In [1]: import numpy as np

In [2]: from numpy import linalg as LA

In [3]: np.set_printoptions(suppress=True, linewidth=120)

In [4]: F = np.loadtxt("data.csv", delimiter=",")

In [5]: F
Out[5]: 
array([[  7.,  -2.,   0.,   0.,   1.,  -2.,  -3.,   0.,  -3.,   3.,  -1.],
       [ -1., -16.,  -3.,   0.,  -1.,  -1.,   0.,   2.,  -3.,  -1.,   0.],
       [  0.,   2., -26.,  -2.,   2.,   3.,   2.,  -3.,   3.,  -1.,   2.],
       [  0.,  -3.,   0.,  22.,   3.,   2.,  -1.,   1.,  -1.,  -2.,  -1.],
       [ -1.,  -3.,  -3.,   1.,  15.,   0.,   0.,   0.,   3.,  -1.,   3.],
       [ -1.,   3.,  -3.,   1.,  -1., -13.,   1.,   0.,   0.,  -1.,  -2.],
       [  1.,  -1.,  -1.,   1.,  -3.,  -1.,   7.,   2.,  -3.,   3.,  -3.],
       [  3.,  -3.,   2.,  -3.,   1.,  -3.,   0.,  -7.,   3.,  -1.,   0.],
       [ -2.,   0.,  -2.,   2.,   3.,  -2.,   2.,   2.,  -7.,  -1.,  -2.],
       [ -1.,  -2.,  -3.,   2.,  -3.,  -3.,   3.,   2.,   0.,   1.,  -3.],
       [ -1.,   3.,   1.,   1.,   0.,  -3.,  -3.,   2.,  -1.,   0.,   6.]])

In [6]: vec = np.array([2, 3, 3, 3, 2, -2, -1, 3, -2, -2, 3])

In [7]: h1 = np.maximum(F @ vec, 0)

In [8]: np.maximum(F @ (3 * vec), 0)
Out[8]: array([ 42.,   0.,   0., 198.,  54.,  60.,   0.,   0.,  60.,   0., 144.])

In [9]: np.flatnonzero(h1 > 1e-9)
Out[9]: array([ 0,  3,  4,  5,  8, 10])

In [10]: rng = np.random.default_rng(3443)

In [11]: lab = rng.permutation(11)

In [12]: lab
Out[12]: array([ 3, 10,  0,  7,  1,  8,  5,  9,  6,  2,  4])

In [13]: Y = F[lab][:, lab]

In [14]: Y
Out[14]: 
array([[ 22.,  -1.,   0.,   1.,  -3.,  -1.,   2.,  -2.,  -1.,   0.,   3.],
       [  1.,   6.,  -1.,   2.,   3.,  -1.,  -3.,   0.,  -3.,   1.,   0.],
       [  0.,  -1.,   7.,   0.,  -2.,  -3.,  -2.,   3.,  -3.,   0.,   1.],
       [ -3.,   0.,   3.,  -7.,  -3.,   3.,  -3.,  -1.,   0.,   2.,   1.],
       [  0.,   0.,  -1.,   2., -16.,  -3.,  -1.,  -1.,   0.,  -3.,  -1.],
       [  2.,  -2.,  -2.,   2.,   0.,  -7.,  -2.,  -1.,   2.,  -2.,   3.],
       [  1.,  -2.,  -1.,   0.,   3.,   0., -13.,  -1.,   1.,  -3.,  -1.],
       [  2.,  -3.,  -1.,   2.,  -2.,   0.,  -3.,   1.,   3.,  -3.,  -3.],
       [  1.,  -3.,   1.,   2.,  -1.,  -3.,  -1.,   3.,   7.,  -1.,  -3.],
       [ -2.,   2.,   0.,  -3.,   2.,   3.,   3.,  -1.,   2., -26.,   2.],
       [  1.,   3.,  -1.,   0.,  -3.,   3.,   0.,  -1.,   0.,  -3.,  15.]])

In [15]: np.round(np.sort(np.abs(LA.eigvals(Y))), 2)
Out[15]: array([ 0.64,  4.27,  4.65,  6.8 ,  9.32, 10.78, 15.17, 15.77, 15.77, 22.34, 24.18])

In [16]: np.allclose(Y, F)
Out[16]: False

In [17]: np.trace(Y)
Out[17]: np.float64(-11.0)

In [18]: M = np.load("layer9.npy")

In [19]: M
Out[19]: 
array([[ 1.8 ,  0.  , -1.4 ,  0.  , -0.5 ,  0.2 ,  0.8 ,  0.9 , -2.6 ,  0.46,  1.5 ,  1.4 ],
       [ 0.2 ,  1.1 ,  0.3 , -0.2 ,  0.1 ,  0.1 ,  0.3 ,  0.3 , -0.8 , -0.6 ,  1.1 ,  0.7 ],
       [ 0.8 ,  0.7 ,  1.2 ,  0.2 ,  0.6 , -0.2 , -0.3 , -0.8 ,  0.  , -1.25, -1.3 ,  0.1 ],
       [-1.6 , -0.7 , -0.5 , -0.4 ,  0.9 , -0.8 , -0.3 ,  0.3 , -0.2 , -0.55, -0.9 ,  0.5 ],
       [ 0.9 ,  2.  , -1.2 , -0.4 ,  1.5 ,  0.5 ,  0.  , -0.6 ,  0.3 , -1.36, -0.8 ,  0.4 ],
       [ 0.3 ,  0.3 , -0.1 ,  0.5 , -0.3 ,  1.4 ,  1.2 ,  0.1 , -0.4 ,  0.28, -1.9 , -0.1 ],
       [ 0.4 , -1.  ,  0.2 , -0.7 ,  0.4 ,  0.3 , -0.7 , -0.6 ,  0.7 ,  0.06,  0.6 ,  0.7 ],
       [-0.1 ,  0.6 ,  2.6 ,  0.  , -1.6 ,  0.7 ,  0.3 ,  1.7 , -1.2 ,  1.35,  1.  , -1.8 ],
       [ 1.5 , -0.9 ,  0.6 , -0.1 ,  0.8 ,  0.8 ,  0.4 ,  0.  ,  0.8 , -0.81, -0.4 , -0.7 ],
       [ 0.4 , -0.2 , -0.2 ,  1.2 , -0.4 ,  0.1 , -1.6 ,  0.6 , -2.  ,  0.28,  0.  , -0.3 ],
       [ 0.5 ,  0.3 , -1.5 , -0.4 ,  0.8 ,  0.8 , -0.1 ,  0.5 , -1.  , -1.29, -0.6 , -3.  ],
       [ 0.6 , -0.1 , -0.9 ,  0.  , -1.5 ,  0.4 , -0.9 ,  0.6 ,  0.5 ,  1.59, -0.7 ,  0.  ],
       [-1.6 , -1.8 , -1.3 , -0.3 ,  0.  , -2.2 ,  1.2 ,  0.2 , -0.9 , -0.58,  0.9 ,  1.5 ],
       [-0.2 ,  0.1 ,  0.7 , -0.3 , -0.1 , -0.3 ,  0.9 ,  1.1 , -0.7 ,  0.31,  0.  , -0.2 ],
       [-1.1 , -0.7 , -0.2 , -0.2 , -2.4 ,  1.4 , -1.1 , -1.4 ,  0.  ,  2.36,  0.2 , -0.9 ],
       [ 0.5 , -0.9 ,  0.5 , -1.2 ,  0.5 ,  3.4 , -0.1 , -1.8 ,  0.4 , -0.36, -0.3 , -0.3 ],
       [ 2.2 ,  0.4 ,  1.5 , -2.  ,  0.3 ,  0.  , -1.1 , -1.1 ,  0.  , -0.08, -0.5 ,  0.6 ],
       [ 2.1 , -2.  ,  0.1 , -0.7 , -0.8 ,  1.5 , -0.5 , -0.5 ,  0.2 ,  0.79, -0.4 ,  0.4 ],
       [ 1.4 ,  0.6 ,  0.  , -1.4 , -0.4 , -2.4 ,  0.6 ,  0.5 ,  2.4 ,  0.25,  0.7 , -0.2 ],
       [ 0.  ,  0.8 ,  0.7 , -0.4 , -1.1 , -0.8 ,  0.1 ,  1.1 ,  0.7 ,  0.99, -0.3 , -1.4 ],
       [-0.9 ,  0.4 ,  1.2 , -1.5 , -0.6 ,  1.4 ,  1.  , -0.1 , -0.2 ,  1.05, -0.8 , -1.5 ],
       [-1.  ,  1.2 ,  1.1 ,  0.3 ,  0.1 , -2.5 , -0.5 , -1.4 ,  1.9 ,  0.3 , -0.8 , -1.7 ],
       [-0.9 , -1.9 ,  0.3 ,  1.9 , -1.  ,  1.2 ,  0.1 , -2.3 , -1.  ,  0.66, -1.8 , -1.  ]])

In [20]: np.round(LA.norm(M[6], 1), 2), np.round(LA.norm(M[6], np.inf), 2)
Out[20]: (np.float64(6.36), np.float64(1.0))

In [21]: np.round(LA.norm(M, axis=0), 2)
Out[21]: array([5.33, 4.85, 4.84, 4.12, 4.44, 6.46, 3.61, 4.78, 5.28, 4.53, 4.36, 5.3 ])

In [22]: np.round(LA.norm(M) ** 2 / LA.norm(M, 2) ** 2, 2)
Out[22]: np.float64(4.66)

In [23]: np.round(M[6] @ M[19], 2)
Out[23]: np.float64(-2.4)

In [24]: LA.norm(M, axis=1).argmax()
Out[24]: np.int64(22)
